$ python3 -q
>>> import numpy as np
>>> from numpy import linalg as LA
>>> np.set_printoptions(precision=3, suppress=True, linewidth=160)
>>> def tidy(a):
...     return np.round(a, 3) + 0
... 
>>> M = np.array([[-0.9, -0.7, 1.1, 0.4, 1.7, 0.8, -0.3, 0.6, 1.8],
...     [0.2, -1.4, 1.2, -0.8, 0.3, -1.5, -1.7, 0.4, 1.1],
...     [0.7, 0.0, 0.9, 1.7, -0.6, 2.8, -1.0, -0.2, 0.2],
...     [0.1, 2.1, -0.7, 0.5, 0.7, -0.5, -0.2, 0.1, 1.1],
...     [-0.2, 0.6, -0.4, -0.9, 0.4, 1.4, 1.2, -0.5, -0.8],
...     [1.5, 0.7, -0.4, 1.1, -0.4, 1.8, 1.1, 0.6, -0.3],
...     [0.1, 0.3, 0.4, -0.4, 0.0, 0.2, 0.4, -1.7, -0.2],
...     [-0.5, -0.1, -0.1, 0.4, -1.7, 0.1, -1.0, 0.2, -1.4],
...     [-0.4, -1.6, -0.2, 0.9, -0.3, 0.0, -1.3, 2.0, 0.5]])
>>> print(M)
[[-0.9 -0.7  1.1  0.4  1.7  0.8 -0.3  0.6  1.8]
 [ 0.2 -1.4  1.2 -0.8  0.3 -1.5 -1.7  0.4  1.1]
 [ 0.7  0.   0.9  1.7 -0.6  2.8 -1.  -0.2  0.2]
 [ 0.1  2.1 -0.7  0.5  0.7 -0.5 -0.2  0.1  1.1]
 [-0.2  0.6 -0.4 -0.9  0.4  1.4  1.2 -0.5 -0.8]
 [ 1.5  0.7 -0.4  1.1 -0.4  1.8  1.1  0.6 -0.3]
 [ 0.1  0.3  0.4 -0.4  0.   0.2  0.4 -1.7 -0.2]
 [-0.5 -0.1 -0.1  0.4 -1.7  0.1 -1.   0.2 -1.4]
 [-0.4 -1.6 -0.2  0.9 -0.3  0.  -1.3  2.   0.5]]
>>> rng = np.random.default_rng(79752)
>>> lab = rng.permutation(9)
>>> A2 = M[:, lab] * rng.choice([-1, 1], 9)
>>> print(A2)
[[ 0.9 -0.4 -0.7  0.8  1.7  0.3 -1.8  1.1  0.6]
 [-0.2  0.8 -1.4 -1.5  0.3  1.7 -1.1  1.2  0.4]
 [-0.7 -1.7  0.   2.8 -0.6  1.  -0.2  0.9 -0.2]
 [-0.1 -0.5  2.1 -0.5  0.7  0.2 -1.1 -0.7  0.1]
 [ 0.2  0.9  0.6  1.4  0.4 -1.2  0.8 -0.4 -0.5]
 [-1.5 -1.1  0.7  1.8 -0.4 -1.1  0.3 -0.4  0.6]
 [-0.1  0.4  0.3  0.2  0.  -0.4  0.2  0.4 -1.7]
 [ 0.5 -0.4 -0.1  0.1 -1.7  1.   1.4 -0.1  0.2]
 [ 0.4 -0.9 -1.6  0.  -0.3  1.3 -0.5 -0.2  2. ]]
>>> U, _, VT = LA.svd(M.T @ A2)
>>> tidy(LA.lstsq(M, A2)[0])
array([[-1.,  0.,  0.,  0.,  0.,  0.,  0.,  0.,  0.],
       [ 0.,  0.,  1.,  0.,  0.,  0.,  0.,  0.,  0.],
       [ 0.,  0.,  0.,  0.,  0.,  0.,  0.,  1.,  0.],
       [ 0., -1.,  0.,  0.,  0.,  0.,  0.,  0.,  0.],
       [ 0.,  0.,  0.,  0.,  1.,  0.,  0.,  0.,  0.],
       [ 0.,  0.,  0.,  1.,  0.,  0.,  0.,  0.,  0.],
       [ 0.,  0.,  0.,  0.,  0., -1.,  0.,  0.,  0.],
       [ 0.,  0.,  0.,  0.,  0.,  0.,  0.,  0.,  1.],
       [ 0.,  0.,  0.,  0.,  0.,  0., -1.,  0.,  0.]])
>>> def softmax(z):
...     e = np.exp(z - z.max(axis=-1, keepdims=True))
...     return e / e.sum(axis=-1, keepdims=True)
... 
>>> print(tidy(softmax(10 * A2[0])))
[0.    0.    0.    0.    0.997 0.    0.    0.002 0.   ]
>>> scores = A2 @ A2.T / np.sqrt(9)
>>> tidy(softmax(scores)[0] @ A2)
array([ 0.56 , -0.396, -0.642,  0.622,  1.129,  0.499, -1.38 ,  0.865,  0.575])
>>> print(softmax(scores).round(6).argmax(axis=1))
[0 1 2 3 4 5 6 7 8]
>>> A2 = LA.inv(M)
>>> np.allclose(A2, M.T)
False
>>> tidy(LA.inv(A2))
array([[-0.9, -0.7,  1.1,  0.4,  1.7,  0.8, -0.3,  0.6,  1.8],
       [ 0.2, -1.4,  1.2, -0.8,  0.3, -1.5, -1.7,  0.4,  1.1],
       [ 0.7,  0. ,  0.9,  1.7, -0.6,  2.8, -1. , -0.2,  0.2],
       [ 0.1,  2.1, -0.7,  0.5,  0.7, -0.5, -0.2,  0.1,  1.1],
       [-0.2,  0.6, -0.4, -0.9,  0.4,  1.4,  1.2, -0.5, -0.8],
       [ 1.5,  0.7, -0.4,  1.1, -0.4,  1.8,  1.1,  0.6, -0.3],
       [ 0.1,  0.3,  0.4, -0.4,  0. ,  0.2,  0.4, -1.7, -0.2],
       [-0.5, -0.1, -0.1,  0.4, -1.7,  0.1, -1. ,  0.2, -1.4],
       [-0.4, -1.6, -0.2,  0.9, -0.3,  0. , -1.3,  2. ,  0.5]])
>>> tidy(LA.det(M) * LA.det(A2))
np.float64(1.0)
>>> tidy(LA.cond(M))
np.float64(70.674)
>>> A2 = M / np.sqrt((M ** 2).mean(axis=1, keepdims=True))
>>> tidy(LA.norm(A2, axis=1))
array([3., 3., 3., 3., 3., 3., 3., 3., 3.])
>>> LA.matrix_rank(M - M.mean(axis=1, keepdims=True))
np.int64(8)
>>> m1 = np.load("data.npy")
>>> print(m1)
[[ -1.565  -0.688   2.076  -6.675  -3.275   2.307   0.584   8.612   3.6     1.206   1.65    5.274  -5.788  -2.777]
 [  3.88    2.108  -3.794   6.427   2.026  -2.252  -9.837  -1.033  -8.788   1.266   1.978  -1.42  -13.255 -10.932]
 [  0.418  -3.865  -2.942  14.018   0.845  -3.885  -0.199   0.356  -3.999   2.725   0.138  -0.795  12.616   6.048]
 [ -5.646  -0.999   4.339   2.134   7.772   6.532   1.756   6.816  -1.476  -5.692   1.383  -0.831   0.318  -9.365]
 [  4.337   1.112  18.986   0.516  -0.998   1.715   2.98    6.858  -9.661  -5.301  -1.718   4.246   9.244   3.918]
 [  4.877   1.549  -2.659  -3.924  -2.205  -1.884   1.127  -7.774  -0.461   0.474   0.69    0.126   0.564  -3.76 ]
 [ -7.395   1.731  -3.348  -2.312   3.911  -8.202  -2.768  -4.695  12.37    1.351  -4.983  -5.533   4.092 -10.187]
 [ -2.086  -4.63   -0.642   4.317   0.873  -3.444  -0.87    4.612 -14.877  -9.07   -0.288  -2.678  -4.426   7.813]
 [  4.361  -3.303 -18.876   3.877   6.056  -6.866   0.48   -6.907 -18.083  -0.448  -0.322   4.407   8.664  -4.017]
 [ 16.326  -1.91  -10.435  -1.973  -4.058   9.914   3.633  12.02   -1.095  -8.199  -1.387  11.086  -7.676  -5.498]
 [ -2.266   3.749   3.703   0.096  -7.498  -2.895   0.267   1.73   10.205  -5.276   1.126   5.42    4.061  -1.215]
 [ -1.161  -0.239  15.24    4.699  -5.92    1.746   1.738   7.016  15.827   6.077   1.121   2.629  -5.285  -1.676]
 [  3.084  -1.807  -3.019   2.325  -6.833  -0.869  -3.649  -0.066  17.491   5.184  -0.075  -3.509  -9.883   1.729]
 [ -6.27   -4.034   9.72   -7.399   2.29    3.924   1.293   3.849   0.947  -3.552  -5.452  -3.454   3.669  -3.87 ]
 [ -5.418   1.848 -21.044  12.201   1.824   1.902  -1.299   3.396 -15.683  -0.088  -1.49    3.535   3.393 -15.081]
 [ -0.346  -4.732  -4.192   6.025  -1.137   1.366  -1.72    1.942 -15.022   3.176  -5.501  -4.327  -1.124  -3.217]
 [-10.183  -3.292   0.458  10.549   3.632   2.901  -0.656  -1.434   2.932  -2.853  -1.351  -2.349  -4.669  -1.605]
 [ 10.585   0.451  -7.349 -10.711   0.745  -4.43    2.807   3.385 -23.027   0.823   3.241  -4.577  13.072 -14.972]
 [  8.683   0.043 -11.846 -14.094  -0.346  -5.327   3.067   4.449 -10.456  -2.874   5.254  -1.378   4.058 -11.896]
 [  6.832   4.742   9.46    8.491   3.437   0.632  -4.04   -1.452 -10.509  -0.342  -1.293  -0.368  -3.654   0.53 ]
 [  4.212  -2.437  -6.889  -4.508  -6.47    5.08    1.779  -4.564  -3.939   1.449   4.908  -2.203   0.122 -10.789]
 [ -9.462   1.452   8.411 -16.37   -8.391   9.553  -0.37   -2.013  -8.342   5.517  -2.687  -6.977   4.787 -11.365]
 [ -3.358  -0.818   1.186  11.383  -1.788  -0.487   5.267   2.653   6.325  -4.568  -4.159   3.159  -2.26    0.432]
 [  1.963  -0.468  -5.068   8.65   -3.047  -0.161   2.624  -6.568   8.109  -1.134  -5.969   1.805  -9.085  -8.995]
 [  0.777  -0.452  17.323   0.078  -2.823   0.014   1.803  -2.402  -7.138  -2.055  -4.028   6.672   6.362  13.947]
 [ -2.52    3.58    6.62    5.52    5.958   6.017  -3.03    3.735  -5.238   3.922  -0.417   2.492   4.282  -0.022]
 [  9.526  -1.24   10.868  -2.689   2.953  -0.679   3.377  -2.57   -9.647  -2.502   2.935  -6.248  -0.383   1.309]
 [  0.356   2.295 -15.692   6.543   4.809   3.008  -0.337   7.547  -8.25   -2.631   1.474   4.996   2.746   1.874]
 [ -1.143   1.885  -1.505   1.237  -5.262  10.598   0.471  -5.074 -12.612  -6.89    5.897  -1.542   3.961  -6.337]
 [ -4.839  -1.175  -1.47    8.309  -1.346   3.963   0.745   2.848  17.428  -5.589  -2.717  -5.623 -10.344   0.735]
 [ -9.82    1.591 -10.315  -6.011  -7.107   0.868   0.911   6.183   3.672   1.806  -1.578  -1.789   3.883   9.285]
 [ -6.072  -0.47   14.984   4.831   1.095   0.078  -1.609  -6.773  -4.602   3.052  -2.04   -2.55    2.691  16.035]
 [ -7.176  -1.55   -8.808   6.996  12.118  -3.888  -0.227   4.524 -11.833   2.495  -0.681  -0.836   9.757  -0.907]
 [  4.705  -1.007 -12.598  -8.875  10.602  -2.425  -1.965   1.857  17.558   3.42   -0.874  -2.694  10.859  -0.651]
 [ 13.012  -1.081  -8.733   4.25   -2.427   2.142  -8.789   1.614 -17.86    7.617  -3.016  -2.479  -0.183 -10.011]
 [ 10.136   0.768  -2.521  11.76   -9.334   1.071  -5.255   3.01    5.581   5.823   1.772  -5.673   1.947  -4.311]
 [  0.288  -1.064  -3.599  10.316   2.153   1.696  -1.669  -0.596  -8.361   2.585  -0.639   3.131   4.524   8.029]
 [ -5.451   1.249   2.025 -12.365  -2.788  -1.58   -1.074  -6.596 -20.614   7.342   1.441  -4.457  -7.518   9.355]
 [ -1.007   0.631   1.739   4.69    4.395  -1.38    0.489  -2.611  -5.544  -2.156  -0.961   0.078   5.97    9.446]
 [ -3.775   0.182  -6.207   3.929   1.075  -2.79   -2.737  -3.902 -16.919   0.048   1.092   6.646   0.693   3.639]
 [  0.944  -3.305 -11.881  -5.007   0.788   4.022  -0.27   -3.882 -16.048   2.114   0.218  -0.999 -18.276   1.059]
 [ -2.194  -0.355 -12.741   8.62   -4.482   1.148   1.99   -5.573   1.105  -2.514  -3.088  -1.726  13.52   -5.246]
 [ -6.492  -0.339  -1.782  12.456  -8.892   5.962   2.442   7.057 -14.195   6.547   2.173   0.32    4.501   9.229]
 [  0.315  -1.825   2.296  -1.799  -6.67   -3.203  -3.749  -4.981  -4.936  -4.203   3.436  -4.305  -3.219 -12.569]
 [  1.877  -2.044  -8.313   3.959   3.934  -5.394  -1.474  -8.057  -6.781   4.463   2.199   2.026  -2.744   6.966]
 [-10.338   2.705   6.172  -5.702   3.242  -1.123   1.117   4.323   9.837  -1.586  -0.194  -5.65   -4.558   3.787]
 [ -1.77    0.808   1.54    0.052   0.884  -2.975   1.215   7.632   4.722   3.486   4.294   0.556  -2.999  -6.386]
 [  9.886  -1.366  -4.475  16.233  -5.969  -6.403   1.064  -5.64   -7.04    5.369   3.111   0.89   10.142   7.662]]
>>> f, g = m1[6], m1[32]
>>> print(tidy(f @ g))
36.55
>>> pr = (f @ g) / (f @ f) * f
>>> tidy((g - pr) @ f)
np.float64(0.0)
>>> tidy(LA.norm(f + g) ** 2 + LA.norm(f - g) ** 2)
np.float64(2247.297)
>>> LA.matrix_rank(np.outer(f, g))
np.int64(1)
>>> Z = m1[[5, 40]].astype(float)
>>> for _ in range(5):
...     lab = LA.norm(m1[:, None] - Z, axis=-1).argmin(axis=1)
...     Z = np.array([m1[lab == j].mean(axis=0) for j in range(2)])
... 
>>> lab
array([0, 1, 0, 0, 0, 0, 0, 1, 1, 0, 0, 0, 0, 0, 1, 1, 0, 1, 1, 0, 0, 0, 0, 0, 0, 0, 0, 1, 1, 0, 0, 0, 1, 0, 1, 0, 0, 1, 0, 1, 1, 0, 0, 0, 1, 0, 0, 0])
>>> np.abs(Z[1] - Z[0]).argmax()
np.int64(8)
>>> arr = np.load("arr.npy")
>>> print(tidy(arr))
[[ 1.     0.     0.     0.     0.     0.     0.     0.     0.     0.     0.   ]
 [ 0.     1.     0.     0.     0.     0.     0.     0.     0.     0.     0.   ]
 [ 0.     0.     1.     0.     0.     0.     0.     0.     0.     0.     0.   ]
 [ 0.     0.     0.     1.     0.     0.     0.     0.     0.     0.     0.   ]
 [ 0.     0.     0.     0.     0.5    0.    -0.866  0.     0.     0.     0.   ]
 [ 0.     0.     0.     0.     0.     1.     0.     0.     0.     0.     0.   ]
 [ 0.     0.     0.     0.     0.866  0.     0.5    0.     0.     0.     0.   ]
 [ 0.     0.     0.     0.     0.     0.     0.     1.     0.     0.     0.   ]
 [ 0.     0.     0.     0.     0.     0.     0.     0.     1.     0.     0.   ]
 [ 0.     0.     0.     0.     0.     0.     0.     0.     0.     1.     0.   ]
 [ 0.     0.     0.     0.     0.     0.     0.     0.     0.     0.     1.   ]]
>>> # 10 groups of indices that never mix
>>> x = np.array([5, 3, 0, 1, 0, 5, 3, 5, 3, 0, 0])
>>> target = arr @ x
>>> tidy(target)
array([ 5.   ,  3.   ,  0.   ,  1.   , -2.598,  5.   ,  1.5  ,  5.   ,  3.   ,  0.   ,  0.   ])
>>> tidy(LA.solve(arr.T, arr[6]))
array([0., 0., 0., 0., 0., 0., 1., 0., 0., 0., 0.])
>>> tidy(LA.solve(arr, arr[:, 9]))
array([0., 0., 0., 0., 0., 0., 0., 0., 0., 1., 0.])
>>> data = np.load("sample7.npy")
>>> data
array([[1, 0, 1, 2, 2, 1, 2, 0, 0, 0, 1, 2],
       [0, 1, 0, 0, 0, 1, 0, 0, 0, 0, 2, 1],
       [0, 0, 0, 1, 0, 2, 0, 1, 1, 0, 0, 1],
       [0, 0, 0, 2, 1, 2, 0, 1, 0, 1, 2, 2],
       [0, 0, 0, 0, 0, 0, 0, 1, 0, 0, 2, 2],
       [0, 0, 0, 0, 0, 1, 1, 0, 2, 0, 1, 0],
       [0, 0, 0, 0, 0, 0, 0, 1, 2, 2, 1, 2],
       [0, 0, 0, 0, 0, 0, 0, 2, 0, 2, 1, 0],
       [0, 0, 0, 0, 0, 0, 0, 0, 2, 1, 0, 1],
       [0, 0, 0, 0, 0, 0, 0, 0, 0, 1, 1, 1],
       [0, 0, 0, 0, 0, 0, 0, 0, 0, 0, 0, 0],
       [0, 0, 0, 0, 0, 0, 0, 0, 0, 0, 0, 2]])
>>> U, sigma, VT = LA.svd(data)
>>> tidy(sigma)
array([7.598, 4.161, 3.213, 2.671, 2.503, 2.141, 1.304, 0.807, 0.515, 0.184, 0.   , 0.   ])
>>> A2 = U[:, :10] @ np.diag(sigma[:10]) @ VT[:10]
>>> print(LA.matrix_rank(data, rtol=0.05))
9
>>> tidy(LA.norm(data - A2) / LA.norm(data))
np.float64(0.0)
>>> tidy(LA.norm(data - A2, 2)), tidy(sigma[10])
(np.float64(0.0), np.float64(0.0))
